% ipython --no-banner

In [1]: import numpy as np

In [2]: np.set_printoptions(precision=4, suppress=True, linewidth=140, sign=" ")

In [3]: A2 = np.array([[-5, -5, 2, 1], [5, -1, -2, -3], [0, 3, 0, 2], [-1, 0, -5, -3]])

In [4]: Z = np.array([[0, 3], [4, 2]])

In [5]: X = np.block([[A2, np.array([[0, -3], [0, -1], [-1, 1], [3, 0]])], [np.zeros((2, 4)), Z]])

In [6]: X
Out[6]: 
array([[-5., -5.,  2.,  1.,  0., -3.],
       [ 5., -1., -2., -3.,  0., -1.],
       [ 0.,  3.,  0.,  2., -1.,  1.],
       [-1.,  0., -5., -3.,  3.,  0.],
       [ 0.,  0.,  0.,  0.,  0.,  3.],
       [ 0.,  0.,  0.,  0.,  4.,  2.]])

In [7]: x0 = np.array([-3, -1, 2, -3, 1, 1])

In [8]: rhs = X @ x0

In [9]: c, lr = np.zeros(6), 1 / np.linalg.norm(X, 2) ** 2

In [10]: for i in range(60):
    ...:     c -= lr * X.T @ (X @ c - rhs)
    ...:     if i % 10 == 0: print(i, round(np.linalg.norm(X @ c - rhs), 4))
    ...: 
0 8.9481
10 2.6934
20 2.154
30 1.9345
40 1.8119
50 1.7237

In [11]: c
Out[11]: array([-2.3343, -1.9863,  0.623 , -0.9181,  1.0303,  1.0878])

In [12]: round(np.linalg.cond(X), 4)
Out[12]: np.float64(15.4902)

In [13]: A2 = np.array([[-2, 5], [-9, -7], [5, -3], [-4, 9], [-4, 2], [5, 0]])

In [14]: np.einsum("ik,kj->ji", X, A2)
Out[14]: 
array([[ 46.,  -4., -26., -23.,  15.,  -6.],
       [ 13.,  11.,  -5., -11.,   0.,   8.]])

In [15]: np.vstack([X, A2.T]).shape
Out[15]: (8, 6)

In [16]: A2 @ X
ValueError: matmul: Input operand 1 has a mismatch in its core dimension 0, with gufunc signature (n?,k),(k,m?)->(n?,m?) (size 6 is different from 2)


In [17]: X @ A2
Out[17]: 
array([[ 46.,  13.],
       [ -4.,  11.],
       [-26.,  -5.],
       [-23., -11.],
       [ 15.,   0.],
       [ -6.,   8.]])

In [18]: (X - X.T) / 2
Out[18]: 
array([[ 0. , -5. ,  1. ,  1. ,  0. , -1.5],
       [ 5. ,  0. , -2.5, -1.5,  0. , -0.5],
       [-1. ,  2.5,  0. ,  3.5, -0.5,  0.5],
       [-1. ,  1.5, -3.5,  0. ,  1.5,  0. ],
       [ 0. ,  0. ,  0.5, -1.5,  0. , -0.5],
       [ 1.5,  0.5, -0.5,  0. ,  0.5,  0. ]])

In [19]: np.allclose(X @ X.T, X.T @ X)
Out[19]: False

In [20]: X @ X
Out[20]: 
array([[ -1.,  36.,  -5.,  11., -11.,  16.],
       [-27., -30.,  27.,  13., -11., -18.],
       [ 13.,  -3., -16., -15.,  10.,  -4.],
       [  8., -10.,  13.,  -2.,  -4.,   7.],
       [  0.,   0.,   0.,   0.,  12.,   6.],
       [  0.,   0.,   0.,   0.,   8.,  16.]])

In [21]: round(np.abs(np.linalg.eigvals(X)).max(), 4)
Out[21]: np.float64(6.656)

In [22]: x0 = np.array([1, 3, 0, -2, 0, 3])

In [23]: X @ np.eye(6)[4]
Out[23]: array([ 0.,  0., -1.,  3.,  0.,  4.])

In [24]: np.sign((X @ x0).round(6))
Out[24]: array([-1.,  1.,  1.,  1.,  1.,  1.])

In [25]: (X @ x0).argmax()
Out[25]: np.int64(4)

In [26]: X @ np.ones(6)
Out[26]: array([-10.,  -2.,   5.,  -6.,   3.,   6.])

In [27]: np.linalg.norm(X @ x0) <= np.linalg.norm(X, 2) * np.linalg.norm(x0) + 1e-9
Out[27]: np.True_

In [28]: Uu, s, VT = np.linalg.svd(X, full_matrices=False)

In [29]: np.abs(Uu[:, 0]).round(6).argmax()
Out[29]: np.int64(0)

In [30]: np.round(Uu.T @ X @ VT.T, 4) + 0
Out[30]: 
array([[ 9.2566,  0.    ,  0.    ,  0.    ,  0.    ,  0.    ],
       [ 0.    ,  7.273 ,  0.    ,  0.    ,  0.    ,  0.    ],
       [ 0.    ,  0.    ,  5.8509,  0.    ,  0.    ,  0.    ],
       [ 0.    ,  0.    ,  0.    ,  3.7327,  0.    ,  0.    ],
       [ 0.    ,  0.    ,  0.    ,  0.    ,  2.2125,  0.    ],
       [ 0.    ,  0.    ,  0.    ,  0.    ,  0.    ,  0.5976]])

In [31]: np.round(VT @ VT.T, 4) + 0
Out[31]: 
array([[ 1.,  0.,  0.,  0.,  0.,  0.],
       [ 0.,  1.,  0.,  0.,  0.,  0.],
       [ 0.,  0.,  1.,  0.,  0.,  0.],
       [ 0.,  0.,  0.,  1.,  0.,  0.],
       [ 0.,  0.,  0.,  0.,  1.,  0.],
       [ 0.,  0.,  0.,  0.,  0.,  1.]])

In [32]: (s > 1e-8).sum()
Out[32]: np.int64(6)

In [33]: Uu.shape, s.shape, VT.shape
Out[33]: ((6, 6), (6,), (6, 6))

In [34]: np.abs(VT[0])
Out[34]: array([ 0.6534,  0.3929,  0.4582,  0.3392,  0.156 ,  0.2634])

In [35]: F = np.array([[1, 0, 0], [5, 1, 0], [0, 7, 1]])

In [36]: A2 = np.array([[0, -2, 2], [2, 2, -1], [1, 2, 1]])

In [37]: A2.T @ F.T
Out[37]: 
array([[ 0,  2, 15],
       [-2, -8, 16],
       [ 2,  9, -6]])

In [38]: np.vstack([F, A2.T]).shape
Out[38]: (6, 3)

In [39]: np.einsum("ik,kj->ij", F, A2)
Out[39]: 
array([[ 0, -2,  2],
       [ 2, -8,  9],
       [15, 16, -6]])

In [40]: np.einsum("ij,ji->", F, F)
Out[40]: np.int64(3)

In [41]: np.poly(F)
Out[41]: array([ 1., -3.,  3., -1.])

In [42]: np.round(np.linalg.det(F.T), 4)
Out[42]: np.float64(1.0)

In [43]: np.kron(np.eye(2, dtype=int), F)
Out[43]: 
array([[ 1,  0,  0,  0,  0,  0],
       [ 5,  1,  0,  0,  0,  0],
       [ 0,  7,  1,  0,  0,  0],
       [ 0,  0,  0,  1,  0,  0],
       [ 0,  0,  0,  5,  1,  0],
       [ 0,  0,  0,  0,  7,  1]])

In [44]: F[2] @ F[1]
Out[44]: np.int64(7)

In [45]: np.linalg.norm(F, axis=1)
Out[45]: array([ 1.    ,  5.099 ,  7.0711])

In [46]: np.linalg.norm(F, axis=0)
Out[46]: array([ 5.099 ,  7.0711,  1.    ])

In [47]: round(np.linalg.norm(F[2], 1), 4), round(float(np.linalg.norm(F[2], np.inf)), 4)
Out[47]: (np.float64(8.0), 7.0)

In [48]: round(np.linalg.norm(F[2] - F[1]), 4)
Out[48]: np.float64(7.874)

In [49]: round(np.linalg.norm(F, 2), 4)
Out[49]: np.float64(7.206)

In [50]: np.round(np.linalg.norm(F, "nuc"), 4)
Out[50]: np.float64(12.241)

In [51]: round(float(np.linalg.norm(F) ** 2 / np.linalg.norm(F, 2) ** 2), 4)
Out[51]: 1.4829

In [52]: x0 = np.array([1, 1, 0])

In [53]: rhs = F @ x0

In [54]: rhs
Out[54]: array([ 1,  6,  7])

In [55]: np.round(np.linalg.solve(F, F[:, 0]), 4) + 0
Out[55]: array([ 1.,  0.,  0.])

In [56]: np.linalg.solve(F.T, F[0])
Out[56]: array([ 1.,  0.,  0.])

In [57]: np.linalg.solve(F, rhs + F[:, 2])
Out[57]: array([ 1.,  1.,  1.])

In [58]: np.round(np.linalg.solve(F, rhs), 4) + 0
Out[58]: array([ 1.,  1.,  0.])

In [59]: np.round(np.linalg.solve(F, 4 * rhs), 4) + 0
Out[59]: array([ 4.,  4.,  0.])

In [60]: W0 = np.load("run10.npy")

In [61]: W0
Out[61]: 
array([[-3,  1,  0, -3, -2,  0,  0,  3,  0,  0],
       [ 1, -3,  0, -1,  1,  0,  0,  2,  0,  0],
       [ 0,  0,  2,  0,  0,  2,  0,  0,  1, -1],
       [ 3,  2,  0, -2,  0,  0,  0, -1,  0,  0],
       [-1,  2,  0,  3,  3,  0,  0,  0,  0,  0],
       [ 0,  0,  1,  0,  0,  2,  3,  0, -3,  1],
       [ 0,  0, -3,  0,  0,  3, -2,  0,  2,  2],
       [-3,  3,  0, -3,  3,  0,  0, -1,  0,  0],
       [ 0,  0, -3,  0,  0,  3, -3,  0, -1,  2],
       [ 0,  0,  2,  0,  0,  3,  2,  0, -2, -3]])

In [62]: # 2 blocks once reordered

In [63]: def softmax(z):
    ...:     e = np.exp(z - z.max(axis=-1, keepdims=True))
    ...:     return e / e.sum(axis=-1, keepdims=True)
    ...: 

In [64]: softmax(W0[8] + 4)
Out[64]: array([ 0.0304,  0.0304,  0.0015,  0.0304,  0.0304,  0.6097,  0.0015,  0.0304,  0.0112,  0.2243])

In [65]: scores = W0 @ W0.T / np.sqrt(10)

In [66]: softmax(scores).round(6).argmax(axis=1)
Out[66]: array([ 0,  1,  9,  3,  4,  5,  6,  7,  8,  9])

In [67]: u = np.array([1, 1, 2])

In [68]: A2 = F + np.outer(u, np.eye(3)[1])

In [69]: np.linalg.matrix_rank(np.linalg.inv(A2) - np.linalg.inv(F), tol=1e-8)
Out[69]: np.int64(1)

In [70]: A2 = W0 / np.linalg.norm(W0, axis=1, keepdims=True)

In [71]: cov = A2 @ A2.T

In [72]: round(float(np.degrees(np.arccos(np.clip(cov[2, 9], -1, 1)))), 4)
Out[72]: 50.5737

In [73]: np.argwhere(np.triu(np.abs(cov) > 0.95, 1))
Out[73]: array([], shape=(0, 2), dtype=int64)

In [74]: cov[2].round(4) + 0
Out[74]: array([ 0.    ,  0.    ,  1.    ,  0.    ,  0.    ,  0.1291,  0.    ,  0.    , -0.1677,  0.6351])

In [75]: E = np.loadtxt("x.csv", delimiter=",")

In [76]: E
Out[76]: 
array([[ 3.,  6.,  2.,  4.],
       [ 0., -6.,  0., -4.],
       [ 2.,  4.,  1.,  2.],
       [ 0., -4.,  0., -2.]])

In [77]: x0 = np.array([-3, 0, 2, 3])

In [78]: rhs = E @ x0

In [79]: c, lr = np.zeros(4), 1 / np.linalg.norm(E, 2) ** 2

In [80]: for i in range(60):
    ...:     c -= lr * E.T @ (E @ c - rhs)
    ...:     if i % 10 == 0: print(i, round(np.linalg.norm(E @ c - rhs), 4))
    ...: 
0 5.585
10 3.6566
20 2.7248
30 2.3072
40 2.1154
50 2.0102

In [81]: c
Out[81]: array([-1.3141,  1.0453, -0.6131,  1.2782])

In [82]: x0 = np.array([0, 0, 1, 2])

In [83]: E * x0
Out[83]: 
array([[ 0.,  0.,  2.,  8.],
       [ 0., -0.,  0., -8.],
       [ 0.,  0.,  1.,  4.],
       [ 0., -0.,  0., -4.]])

In [84]: (E * x0).sum(axis=1)
Out[84]: array([10., -8.,  5., -4.])

In [85]: np.einsum("ij,j->i", E, x0)
Out[85]: array([10., -8.,  5., -4.])

In [86]: J = np.loadtxt("mat.csv", delimiter=",")

In [87]: J
Out[87]: 
array([[ 1.8798,  1.3066,  1.209 , -0.593 ],
       [-2.4376, -1.7329, -1.7526,  0.9019],
       [-1.6101, -1.0005, -1.0209,  0.4754],
       [ 1.7474,  1.1893,  1.1832, -0.5351],
       [ 1.238 ,  0.811 ,  0.8067, -0.5056],
       [-5.1277, -3.3399, -3.2972,  1.6562],
       [ 0.9382,  0.6054,  0.6364, -0.3427],
       [-3.9447, -2.6329, -2.6144,  1.2954],
       [-0.3214, -0.1255, -0.2159,  0.1121],
       [-1.3518, -0.9256, -0.853 ,  0.4133],
       [-0.2484, -0.094 , -0.2443,  0.1348],
       [ 3.1254,  2.1013,  2.136 , -1.0191],
       [-1.21  , -0.8314, -0.6723,  0.3632],
       [-2.0769, -1.3906, -1.278 ,  0.6676],
       [ 3.3195,  2.2588,  2.145 , -1.1693],
       [-1.9746, -1.3166, -1.3238,  0.5803],
       [-2.0981, -1.4649, -1.4285,  0.6907],
       [-1.1738, -0.6695, -0.7199,  0.3132],
       [ 2.1898,  1.5546,  1.427 , -0.7515],
       [ 2.8566,  1.9036,  1.9004, -0.9348],
       [ 0.1848,  0.1149,  0.0069, -0.0348],
       [-0.2041, -0.0978, -0.2005,  0.0954],
       [-6.2559, -4.2398, -4.1513,  2.0951],
       [-1.4961, -1.0588, -1.1382,  0.4542]])

In [88]: A2 = np.c_[J[:, :3] @ np.array([[-2, -3, 2], [-3, 0, 0], [-1, 3, -3]]), np.array([-3, 2, -1, -2, -1, -3, -1, 2, -1, 2, 0, -3, -3, -3, 3, 0, 3, 0, -1, -2, -1, -2, -1, 0])]

In [89]: A2
Out[89]: 
array([[ -8.8884,  -2.0124,   0.1326,  -3.    ],
       [ 11.8265,   2.055 ,   0.3826,   2.    ],
       [  7.2426,   1.7676,  -0.1575,  -1.    ],
       [ -8.2459,  -1.6926,  -0.0548,  -2.    ],
       [ -5.7157,  -1.2939,   0.0559,  -1.    ],
       [ 23.5723,   5.4915,  -0.3638,  -3.    ],
       [ -4.329 ,  -0.9054,  -0.0328,  -1.    ],
       [ 18.4025,   3.9909,  -0.0462,   2.    ],
       [  1.2352,   0.3165,   0.0049,  -1.    ],
       [  6.3334,   1.4964,  -0.1446,   2.    ],
       [  1.0231,   0.0123,   0.2361,   0.    ],
       [-14.6907,  -2.9682,  -0.1572,  -3.    ],
       [  5.5865,   1.6131,  -0.4031,  -3.    ],
       [  9.6036,   2.3967,  -0.3198,  -3.    ],
       [-15.5604,  -3.5235,   0.204 ,   3.    ],
       [  9.2228,   1.9524,   0.0222,   0.    ],
       [ 10.0194,   2.0088,   0.0893,   3.    ],
       [  5.076 ,   1.3617,  -0.1879,   0.    ],
       [-10.4704,  -2.2884,   0.0986,  -1.    ],
       [-13.3244,  -2.8686,   0.012 ,  -2.    ],
       [ -0.7212,  -0.5337,   0.3489,  -1.    ],
       [  0.9021,   0.0108,   0.1933,  -2.    ],
       [ 29.3825,   6.3138,  -0.0579,  -1.    ],
       [  7.3068,   1.0737,   0.4224,   0.    ]])

In [90]: np.linalg.matrix_rank(A2)
Out[90]: np.int64(4)

In [91]: np.linalg.matrix_rank(np.c_[J, A2])
Out[91]: np.int64(5)
